% python3 -q
>>> import numpy as np
>>> from numpy import linalg as LA
>>> np.set_printoptions(precision=4, suppress=True, linewidth=200)
>>> tidy = lambda a: np.round(a, 4) + 0
>>> mat = np.loadtxt("a.csv", delimiter=",")
>>> print(mat)
[[ 0. -2.  3.  1.]
 [ 0.  0.  0. -3.]
 [ 0.  0.  0.  1.]
 [ 0.  0.  0.  0.]]
>>> print(np.trace(mat))
0.0
>>> print(tidy(LA.det(mat)))
0.0
>>> print(tidy(LA.matrix_power(mat, 3)))
[[0. 0. 0. 0.]
 [0. 0. 0. 0.]
 [0. 0. 0. 0.]
 [0. 0. 0. 0.]]
>>> print((mat + mat.T) / 2)
[[ 0.  -1.   1.5  0.5]
 [-1.   0.   0.  -1.5]
 [ 1.5  0.   0.   0.5]
 [ 0.5 -1.5  0.5  0. ]]
>>> r = LA.matrix_rank(mat)
>>> print(r)
2
>>> N = LA.svd(mat)[2][r:].T
>>> print([int(LA.matrix_rank(mat[:, :j + 1])) for j in range(4)])
[0, 1, 1, 2]
>>> print([int(LA.matrix_rank(mat[:i])) for i in range(1, len(mat) + 1)])
[1, 2, 2, 2]
>>> print(tidy(mat @ N))
[[0. 0.]
 [0. 0.]
 [0. 0.]
 [0. 0.]]
>>> print(np.allclose(mat @ N, 0))
True
>>> Y = np.array([[2, -2], [0, -1], [0, 1], [-1, 2]])
>>> print(np.vstack([mat, Y.T]).shape)
(6, 4)
>>> print(LA.matrix_rank(mat @ Y))
2
>>> print(np.einsum("ij,ij->i", mat, mat))
[14.  9.  1.  0.]
>>> print(Y.T @ mat.T)
[[-1.  3. -1.  0.]
 [ 7. -6.  2.  0.]]
>>> left, sigma, Vh = LA.svd(mat)
>>> evecs = Vh[:(sigma > 1e-8).sum()]
>>> rng = np.random.default_rng(32)
>>> x0 = mat[1] + 5 * mat[3] + rng.integers(2) * np.eye(4)[3]
>>> print(x0)
[ 0.  0.  0. -2.]
>>> print(tidy(np.diag(evecs.T @ evecs)))
[0.     0.3077 0.6923 1.    ]
>>> print(tidy(LA.norm(x0 - evecs.T @ evecs @ x0)))
0.0
>>> print(tidy(LA.norm(mat, 2)))
3.9676
>>> print(tidy(LA.norm(mat[3] - mat[1])))
3.0
>>> K = np.array([[1, 2, 0, -2, 4, 1, -5, 4, 3, 2, -2, -2],
...     [1, -3, -1, -5, 3, 3, -4, 1, 4, -1, -2, -5],
...     [-1, -5, -4, -5, 3, -2, -1, 5, 1, -4, 4, -2],
...     [5, 4, 3, 2, -2, 2, 2, -3, -1, -4, 2, 0],
...     [-4, 3, 3, 5, 0, 4, 2, -1, 1, 3, 3, 0],
...     [-1, 4, -5, 2, 1, 2, -4, -3, -4, -1, -2, -2]])
>>> K[-1] = K[0] + -3 * K[1]
>>> print(K)
[[ 1  2  0 -2  4  1 -5  4  3  2 -2 -2]
 [ 1 -3 -1 -5  3  3 -4  1  4 -1 -2 -5]
 [-1 -5 -4 -5  3 -2 -1  5  1 -4  4 -2]
 [ 5  4  3  2 -2  2  2 -3 -1 -4  2  0]
 [-4  3  3  5  0  4  2 -1  1  3  3  0]
 [-2 11  3 13 -5 -8  7  1 -9  5  4 13]]
>>> def softmax(z):
...     e = np.exp(z - z.max(axis=-1, keepdims=True))
...     return e / e.sum(axis=-1, keepdims=True)
... 
>>> print(tidy(softmax(K[0])))
[0.018  0.049  0.0066 0.0009 0.3618 0.018  0.     0.3618 0.1331 0.049  0.0009 0.0009]
>>> print(tidy(softmax(K).sum(axis=1)))
[1. 1. 1. 1. 1. 1.]
>>> print(tidy(softmax(K[0] + 2)))
[0.018  0.049  0.0066 0.0009 0.3618 0.018  0.     0.3618 0.1331 0.049  0.0009 0.0009]
>>> scores = K @ K.T / np.sqrt(12)
>>> print(tidy(softmax(scores)[0] @ K))
[ 1.      1.9845 -0.0031 -2.0093  3.9969  1.0062 -4.9969  3.9907  3.0031  1.9907 -2.     -2.0093]
>>> print(tidy(softmax(scores)))
[[0.9969 0.0031 0.     0.     0.     0.    ]
 [0.     1.     0.     0.     0.     0.    ]
 [0.     0.     1.     0.     0.     0.    ]
 [0.     0.     0.     0.9993 0.     0.0007]
 [0.     0.     0.     0.     0.013  0.987 ]
 [0.     0.     0.     0.     0.     1.    ]]
>>> print(tidy(softmax(scores + np.triu(np.full(scores.shape, -np.inf), 1))))
[[1. 0. 0. 0. 0. 0.]
 [0. 1. 0. 0. 0. 0.]
 [0. 0. 1. 0. 0. 0.]
 [0. 0. 0. 1. 0. 0.]
 [0. 0. 0. 0. 1. 0.]
 [0. 0. 0. 0. 0. 1.]]
>>> print(LA.lstsq(K[:-1].T, K[-1])[2])
5
>>> print(np.abs(np.diag(LA.qr(K)[1])) > 1e-9)
[ True  True  True  True  True False]
>>> print(tidy(np.trace(LA.pinv(K) @ K)))
5.0
>>> print(np.argsort(-LA.norm(K, axis=0).round(6), kind="stable")[:3])
[ 3 11  1]
>>> A = np.load("run9.npy")
>>> print(A)
[[ -9  -3  -4   8   7   6]
 [ 18   6   8 -16 -14 -12]
 [ 45  15  20 -40 -35 -30]
 [-81 -27 -36  72  63  54]
 [  0   0   0   0   0   0]
 [ 27   9  12 -24 -21 -18]
 [-54 -18 -24  48  42  36]]
>>> x0 = np.array([-2, 3, 1, -2, 3, 3])
>>> print((A @ x0).argmax())
3
>>> print(np.sign((A @ x0).round(6)))
[ 1 -1 -1  1  0 -1  1]
>>> print(A @ np.eye(6)[3])
[  8. -16. -40.  72.   0. -24.  48.]
>>> W = np.array([[3, -5, -4, 3, 3, 3],
...     [-4, -4, 0, -3, -3, 0],
...     [-1, 1, -2, 1, 2, 1],
...     [2, 2, -1, 1, 5, 1],
...     [0, -5, 3, -2, 5, 5],
...     [1, 4, 1, -4, 0, 5]])
>>> beta = np.array([-3, -2, 1, 3, 3, -2])
>>> act = np.maximum(A @ W + beta, 0)
>>> print(LA.matrix_rank(act))
4
>>> print(act)
[[  8  56  64   0  52  40]
 [  0   0   0 107   0   0]
 [  0   0   0 263   0   0]
 [ 96 520 568   0 444 376]
 [  0   0   1   3   3   0]
 [  0   0   0 159   0   0]
 [ 63 346 379   0 297 250]]
>>> print((act > 0).astype(int))
[[1 1 1 0 1 1]
 [0 0 0 1 0 0]
 [0 0 0 1 0 0]
 [1 1 1 0 1 1]
 [0 0 1 1 1 0]
 [0 0 0 1 0 0]
 [1 1 1 0 1 1]]
>>> cent = np.array([[0, 2], [-1, 2], [-1, 0], [2, -2], [2, -2], [-1, 2]])
>>> print(act @ cent)
[[ -56  104]
 [ 214 -214]
 [ 526 -526]
 [-576 1096]
 [  11  -12]
 [ 318 -318]
 [-381  724]]
>>> print((act @ cent).round(6).argmax(axis=1))
[1 0 0 1 0 0 1]
>>> left, sigma, Vh = LA.svd(A)
>>> evecs = Vh[:(sigma > 1e-8).sum()]
>>> x0 = A[6] + 3 * A[0] + rng.integers(2) * np.eye(6)[1]
>>> print(x0)
[-81. -27. -36.  72.  63.  54.]
>>> print(np.allclose(evecs.T @ evecs @ x0, x0))
True
>>> print(np.argsort(-LA.norm(A, axis=0).round(6), kind="stable")[:3])
[0 3 4]
>>> r = LA.matrix_rank(A)
>>> print(r)
1
>>> N = LA.svd(A)[2][r:].T
>>> print([int(LA.matrix_rank(A[:i])) for i in range(1, len(A) + 1)])
[1, 1, 1, 1, 1, 1, 1]
>>> print(LA.matrix_rank(A.T @ A), LA.matrix_rank(A @ A.T))
1 1
>>> print(np.allclose(A @ N, 0))
True
>>> print(N.shape)
(6, 5)
>>> q, _ = LA.qr(np.array([[-1.5, -0.4, 1.5, -1.4],
...     [0.0, 0.5, -0.3, -0.5],
...     [0.4, -0.2, 0.3, -0.9],
...     [0.6, 0.6, 1.4, -0.9]]))
>>> evecs, _ = LA.qr(np.array([[0.0, -0.6, 0.2, 0.7, 0.3, -0.8],
...     [-0.8, -0.1, 0.8, -1.4, 0.2, -0.3],
...     [-0.4, -0.7, 1.1, 0.1, -0.2, 0.4],
...     [0.0, -0.6, -0.6, 2.0, 0.7, -1.7],
...     [-0.1, -2.2, 0.8, -0.6, -1.1, -0.7],
...     [0.0, -0.3, -0.1, -0.1, -2.1, 1.1]]))
>>> sigma = 3 * 0.9 ** np.arange(4)
>>> E = q[:, :4] * sigma @ evecs[:4]
>>> print(tidy(E))
[[-0.6829  0.8616  0.2574  1.6271  0.0532  2.1188]
 [-1.2306 -0.1905 -1.9882 -0.4882  0.5545  0.2872]
 [ 0.6357  0.6453 -0.6549  1.4553 -0.378  -1.4866]
 [-2.1311 -0.3613  0.6985  0.1554 -0.434  -1.1572]]
>>> Y = E / np.sqrt((E ** 2).mean(axis=1, keepdims=True))
>>> print(LA.matrix_rank(Y) == LA.matrix_rank(E))
True
>>> print(tidy(LA.norm(Y, axis=1)))
[2.4495 2.4495 2.4495 2.4495]
>>> x0 = np.array([-4, -2, 1, 0, -3, 2])
>>> h = np.maximum(E @ x0, 0)
>>> print(tidy(np.maximum(E @ (3 * x0), 0)))
[16.0317  6.6782  0.     26.7988]
>>> print(tidy(E * (h > 1e-9)[:, None]))
[[-0.6829  0.8616  0.2574  1.6271  0.0532  2.1188]
 [-1.2306 -0.1905 -1.9882 -0.4882  0.5545  0.2872]
 [ 0.      0.      0.      0.      0.      0.    ]
 [-2.1311 -0.3613  0.6985  0.1554 -0.434  -1.1572]]
>>> print(tidy(E.T @ h))
[-25.4255   0.9528   3.1894   8.9969  -2.358    1.625 ]
>>> print(tidy(np.tanh(E @ x0)))
[ 1.     0.977 -1.     1.   ]
>>> print(tidy(np.maximum(E @ x0, 0) - np.maximum(-E @ x0, 0)))
[ 5.3439  2.2261 -6.3276  8.9329]
>>> print(np.flatnonzero(h > 1e-9))
[0 1 3]
>>> th = np.radians(60)
>>> R = np.eye(6)
>>> R[5, 5] = R[1, 1] = np.cos(th)
>>> R[5, 1], R[1, 5] = -np.sin(th), np.sin(th)
>>> print(tidy(R))
[[ 1.     0.     0.     0.     0.     0.   ]
 [ 0.     0.5    0.     0.     0.     0.866]
 [ 0.     0.     1.     0.     0.     0.   ]
 [ 0.     0.     0.     1.     0.     0.   ]
 [ 0.     0.     0.     0.     1.     0.   ]
 [ 0.    -0.866  0.     0.     0.     0.5  ]]
>>> Y = E @ R.T
>>> print(np.allclose(E @ E.T, Y @ Y.T))
True
>>> print(tidy(np.abs(Y - E).max(axis=0)))
[0.     1.6101 0.     0.     0.     1.8055]
>>> print(tidy(Y))
[[-0.6829  2.2657  0.2574  1.6271  0.0532  0.3132]
 [-1.2306  0.1535 -1.9882 -0.4882  0.5545  0.3085]
 [ 0.6357 -0.9647 -0.6549  1.4553 -0.378  -1.3022]
 [-2.1311 -1.1828  0.6985  0.1554 -0.434  -0.2657]]
>>> print(np.allclose(LA.norm(E, axis=1), LA.norm(Y, axis=1)))
True
>>> Y = np.array([[1]])
>>> cent = np.array([[1, 5, 2, 5, 1, 4, 2, 2, 0],
...     [3, 4, 4, 1, 2, 4, 0, 2, 4],
...     [5, 2, 1, 1, 4, 4, 2, 0, 5],
...     [4, 5, 3, 0, 0, 5, 1, 5, 5],
...     [2, 1, 0, 5, 0, 1, 3, 3, 0],
...     [0, 3, 2, 2, 2, 3, 0, 1, 2],
...     [1, 2, 1, 5, 2, 3, 1, 2, 1],
...     [4, 2, 2, 4, 2, 5, 5, 1, 1],
...     [3, 4, 2, 5, 4, 3, 3, 5, 4]])
>>> arr = np.block([[Y, np.array([[1, 0, 0, 2, 1, 0, 3, 0, 2]])], [np.zeros((9, 1)), cent]])
>>> print(arr)
[[1. 1. 0. 0. 2. 1. 0. 3. 0. 2.]
 [0. 1. 5. 2. 5. 1. 4. 2. 2. 0.]
 [0. 3. 4. 4. 1. 2. 4. 0. 2. 4.]
 [0. 5. 2. 1. 1. 4. 4. 2. 0. 5.]
 [0. 4. 5. 3. 0. 0. 5. 1. 5. 5.]
 [0. 2. 1. 0. 5. 0. 1. 3. 3. 0.]
 [0. 0. 3. 2. 2. 2. 3. 0. 1. 2.]
 [0. 1. 2. 1. 5. 2. 3. 1. 2. 1.]
 [0. 4. 2. 2. 4. 2. 5. 5. 1. 1.]
 [0. 3. 4. 2. 5. 4. 3. 3. 5. 4.]]
>>> print(tidy(LA.matrix_power(arr, 2)))
[[  1.  21.  30.  15.  37.  16.  30.  19.  31.  23.]
 [  0.  58.  75.  53.  43.  35.  86.  26.  50.  67.]
 [  0.  63.  78.  49.  69.  55.  85.  43.  51.  67.]
 [  0.  45.  80.  42.  91.  45.  74.  42.  64.  48.]
 [  0.  70.  93.  62.  88.  68. 106.  55.  55.  71.]
 [  0.  40.  54.  34.  40.  18.  64.  27.  41.  37.]
 [  0.  41.  47.  32.  35.  30.  52.  23.  36.  47.]
 [  0.  48.  61.  39.  42.  25.  68.  29.  49.  51.]
 [  0.  52.  85.  49.  78.  42.  92.  35.  59.  58.]
 [  0.  88. 105.  66. 102.  57. 120.  67.  85.  81.]]
>>> print((arr - arr.T) / 2)
[[ 0.   0.5  0.   0.   1.   0.5  0.   1.5  0.   1. ]
 [-0.5  0.   1.  -1.5  0.5 -0.5  2.   0.5 -1.  -1.5]
 [ 0.  -1.   0.   1.  -2.   0.5  0.5 -1.   0.   0. ]
 [ 0.   1.5 -1.   0.  -1.   2.   1.   0.5 -1.   1.5]
 [-1.  -0.5  2.   1.   0.  -2.5  1.5 -2.   0.5  0. ]
 [-0.5  0.5 -0.5 -2.   2.5  0.  -0.5  0.5  0.5 -2. ]
 [ 0.  -2.  -0.5 -1.  -1.5  0.5  0.  -1.5 -2.  -0.5]
 [-1.5 -0.5  1.  -0.5  2.  -0.5  1.5  0.  -1.5 -1. ]
 [ 0.   1.   0.   1.  -0.5 -0.5  2.   1.5  0.  -2. ]
 [-1.   1.5  0.  -1.5  0.   2.   0.5  1.   2.   0. ]]
>>> print(tidy(np.sort(np.abs(LA.eigvals(arr)))))
[ 0.7136  1.      1.3275  2.3126  2.3126  3.9926  3.9926  4.1366  4.1366 22.8957]
>>> print(np.allclose(arr @ arr.T, arr.T @ arr))
False
>>> print(np.allclose(arr, arr.T))
False
>>> Y = np.array([[2, -2, 1],
...     [1, -1, -2],
...     [0, 0, -2],
...     [2, -1, -2],
...     [0, 2, 1],
...     [0, -1, 1],
...     [-2, 2, 2],
...     [0, 1, 0],
...     [1, -2, -1],
...     [1, 1, 1]])
>>> print(LA.matrix_rank(arr @ Y))
3
>>> print(arr @ Y)
[[  5.   5.   4.]
 [ -1.  12.  -4.]
 [  9.   1.  -9.]
 [  4.   7.   2.]
 [ 10.  -1. -14.]
 [  3.   7.  -2.]
 [  1.   6.   1.]
 [  0.  10.   4.]
 [  0.  14.   0.]
 [ 10.   4.  -4.]]
>>> print(Y.T @ arr.T)
[[  5.  -1.   9.   4.  10.   3.   1.   0.   0.  10.]
 [  5.  12.   1.   7.  -1.   7.   6.  10.  14.   4.]
 [  4.  -4.  -9.   2. -14.  -2.   1.   4.   0.  -4.]]
>>> print(np.einsum("ij,ij->i", arr, arr))
[ 20.  80.  82.  92. 126.  49.  35.  50.  96. 129.]
>>> print(np.einsum("ik,kj->ij", arr, Y))
[[  5.   5.   4.]
 [ -1.  12.  -4.]
 [  9.   1.  -9.]
 [  4.   7.   2.]
 [ 10.  -1. -14.]
 [  3.   7.  -2.]
 [  1.   6.   1.]
 [  0.  10.   4.]
 [  0.  14.   0.]
 [ 10.   4.  -4.]]
>>> Y = arr / np.sqrt((arr ** 2).mean(axis=1, keepdims=True))
>>> print(tidy(Y[1]))
[0.     0.3536 1.7678 0.7071 1.7678 0.3536 1.4142 0.7071 0.7071 0.    ]
>>> print(tidy(LA.norm(Y, axis=1)))
[3.1623 3.1623 3.1623 3.1623 3.1623 3.1623 3.1623 3.1623 3.1623 3.1623]
>>> print(LA.matrix_rank(arr - arr.mean(axis=1, keepdims=True)))
9
>>> x0 = np.array([3, -4, 5, 5, -4, -5, 1, 3, 4, 2])
>>> y = arr @ x0
>>> print(y)
[-1. 24. 34. -9. 62. -1. 18. -3.  4. 18.]
>>> print(tidy(LA.solve(arr, 3 * y)))
[  9. -12.  15.  15. -12. -15.   3.   9.  12.   6.]
>>> labels = rng.permutation(10)
>>> Y = arr[:, labels] * rng.choice([-1, 1], 10)
>>> print(Y)
[[ 2.  3.  1.  1.  0. -1.  2. -0.  0.  0.]
 [ 0.  2.  1.  1.  5. -0.  5. -2.  4.  2.]
 [ 4.  0.  2.  3.  4. -0.  1. -4.  4.  2.]
 [ 5.  2.  4.  5.  2. -0.  1. -1.  4.  0.]
 [ 5.  1.  0.  4.  5. -0.  0. -3.  5.  5.]
 [ 0.  3.  0.  2.  1. -0.  5. -0.  1.  3.]
 [ 2.  0.  2.  0.  3. -0.  2. -2.  3.  1.]
 [ 1.  1.  2.  1.  2. -0.  5. -1.  3.  2.]
 [ 1.  5.  2.  4.  2. -0.  4. -2.  5.  1.]
 [ 4.  3.  4.  3.  4. -0.  5. -2.  3.  5.]]
>>> left, _, Vh = LA.svd(arr.T @ Y)
>>> print(tidy(LA.lstsq(arr, Y)[0]))
[[ 0.  0.  0.  0.  0. -1.  0.  0.  0.  0.]
 [ 0.  0.  0.  1.  0.  0.  0.  0.  0.  0.]
 [ 0.  0.  0.  0.  1.  0.  0.  0.  0.  0.]
 [ 0.  0.  0.  0.  0.  0.  0. -1.  0.  0.]
 [ 0.  0.  0.  0.  0.  0.  1.  0.  0.  0.]
 [ 0.  0.  1.  0.  0.  0.  0.  0.  0.  0.]
 [ 0.  0.  0.  0.  0.  0.  0.  0.  1.  0.]
 [ 0.  1.  0.  0.  0.  0.  0.  0.  0.  0.]
 [ 0.  0.  0.  0.  0.  0.  0.  0.  0.  1.]
 [ 1.  0.  0.  0.  0.  0.  0.  0.  0.  0.]]
>>> cent = np.array([[0, 2, 1, 0, 1, 0, 1, 2, 2, 1, 2, 0],
...     [1, 1, 2, 0, 1, 1, 2, 2, 2, 2, 0, 0],
...     [2, 2, 1, 2, 1, 2, 0, 1, 1, 2, 1, 1]])
>>> m1 = np.repeat(cent, 28 // 3, axis=0)
>>> m1 = m1 + 0.02 * rng.normal(size=m1.shape)
>>> print(tidy(m1))
[[ 0.0265  2.0062  0.9913  0.0093  0.9956  0.0037  0.9867  1.9759  2.0257  0.9936  2.0024 -0.012 ]
 [-0.0109  1.9929  1.0132  0.0244  1.0109 -0.0111  1.0559  2.0168  2.0189  0.9891  1.9951  0.0122]
 [-0.0348  1.9845  1.008   0.0484  1.0085 -0.0207  0.9756  2.0196  1.9838  0.9931  2.0393  0.0012]
 [-0.0071  1.9843  1.0265  0.0264  0.9865 -0.0283  0.9976  2.0275  2.0091  0.9757  2.0067  0.0154]
 [-0.0006  2.0033  1.     -0.0101  0.9867 -0.0274  0.9761  1.9652  2.0087  1.0095  2.001   0.0085]
 [ 0.0009  1.9844  1.0034 -0.007   0.9953 -0.0424  0.9887  2.0077  1.9922  0.9822  1.9666 -0.0144]
 [ 0.0274  1.9867  1.0202 -0.0104  1.0203 -0.0115  1.0069  2.0122  2.0116  0.9806  1.9926 -0.0179]
 [-0.0031  1.9931  0.9946  0.0119  0.9788 -0.0162  0.9881  1.9949  1.9837  1.01    1.9781  0.0353]
 [ 0.0009  2.0235  0.9784 -0.0062  1.0028  0.0356  1.0025  2.0302  1.9864  1.0307  1.9871 -0.0349]
 [ 0.9611  1.0047  1.9962  0.0055  0.9991  1.0103  2.0331  1.9965  2.0062  1.9928 -0.034  -0.0049]
 [ 1.0308  0.9844  2.0469  0.0122  1.0102  1.0199  2.0015  2.0021  2.028   1.9869 -0.0015 -0.0223]
 [ 1.0036  1.0625  2.0253 -0.0173  0.9661  1.0127  2.0155  1.9893  2.0283  2.01    0.016   0.017 ]
 [ 1.0239  0.993   1.9879  0.0292  0.999   0.9775  2.0092  1.9926  2.0084  2.0654  0.0379 -0.0068]
 [ 0.9776  1.002   1.9831  0.0069  1.008   1.0154  2.0022  1.9746  1.9994  2.0036  0.0068  0.0263]
 [ 0.9815  0.9991  1.9902 -0.0147  1.0146  0.9895  2.0405  1.9517  2.0316  1.9968 -0.0231  0.0049]
 [ 1.0039  1.0209  2.0264 -0.014   1.0014  1.0081  2.0052  1.9945  2.0284  2.0073 -0.0253  0.0068]
 [ 0.9962  0.9954  2.018   0.0142  1.007   1.0097  2.0187  1.9889  2.0031  2.0264 -0.0108 -0.0082]
 [ 0.9886  1.0219  1.9913  0.0223  0.9925  1.0047  2.0069  1.9901  1.9806  2.0198 -0.0074  0.0108]
 [ 2.0136  1.9716  1.0251  2.003   0.9943  1.9929 -0.0093  1.0054  1.0421  1.9984  0.9783  0.9954]
 [ 2.0424  2.0023  1.0396  1.9855  0.9852  1.9777 -0.0184  0.9992  1.0028  1.9651  0.9795  0.9841]
 [ 1.9921  2.027   1.0299  2.0081  1.0146  1.9825  0.0055  0.9636  0.9972  2.0041  1.0149  0.9954]
 [ 1.9954  1.9775  0.9523  1.9843  0.9586  1.989  -0.0094  0.9688  0.9601  1.993   0.9847  1.0052]
 [ 2.0143  2.029   1.0162  1.9785  0.9956  2.0391 -0.0203  0.9899  1.0237  2.0092  0.9849  1.0043]
 [ 1.9854  2.0155  0.9952  1.9986  1.0017  1.958  -0.0054  1.0061  0.9995  1.9875  0.9967  1.0277]
 [ 2.012   1.9858  1.0201  2.0046  0.9888  1.963   0.0103  0.9764  1.0058  2.0211  1.0128  0.9748]
 [ 1.9806  2.0124  1.021   1.9994  0.9963  2.036   0.0329  1.005   0.9926  2.0131  0.9753  1.0043]
 [ 2.0051  2.0248  1.0114  1.964   1.0376  2.0121 -0.0398  0.9693  1.0143  1.974   1.0167  0.9791]]
>>> G = np.cov(m1, rowvar=False)
>>> print(np.argwhere(np.triu(np.abs(np.corrcoef(m1.T)) > 0.8, 1)))
[[ 0  3]
 [ 0  5]
 [ 0  7]
 [ 0  8]
 [ 0  9]
 [ 0 11]
 [ 1  2]
 [ 1  6]
 [ 1 10]
 [ 2  6]
 [ 2 10]
 [ 3  5]
 [ 3  6]
 [ 3  7]
 [ 3  8]
 [ 3 11]
 [ 5  7]
 [ 5  8]
 [ 5  9]
 [ 5 11]
 [ 6  7]
 [ 6  8]
 [ 6 11]
 [ 7  8]
 [ 7 11]
 [ 8 11]
 [ 9 10]]
>>> print(np.argsort(-m1.std(axis=0).round(6), kind="stable"))
[ 3  6  5  0 10  7  9  8  2 11  1  4]
>>> print(tidy(LA.eigvalsh(G)[::-1]))
[3.3698 1.7204 0.0008 0.0007 0.0005 0.0004 0.0003 0.0003 0.0002 0.0001 0.0001 0.0001]
>>> print(tidy(np.median(m1, axis=0)))
[0.9962 1.9845 1.021  0.0223 0.999  1.0097 0.9887 1.9889 1.9922 1.9928 0.9849 0.0122]
>>> print(tidy(np.polyfit(m1[:, 10], m1[:, 4], 1)))
[-0.0006  0.999 ]
>>> print(tidy(m1.std(axis=0)))
[0.8186 0.4675 0.4714 0.9356 0.0158 0.8199 0.8252 0.4761 0.4733 0.4756 0.8172 0.4697]
>>> print(tidy(np.corrcoef(m1[:, 10], m1[:, 4])[0, 1]))
-0.0321
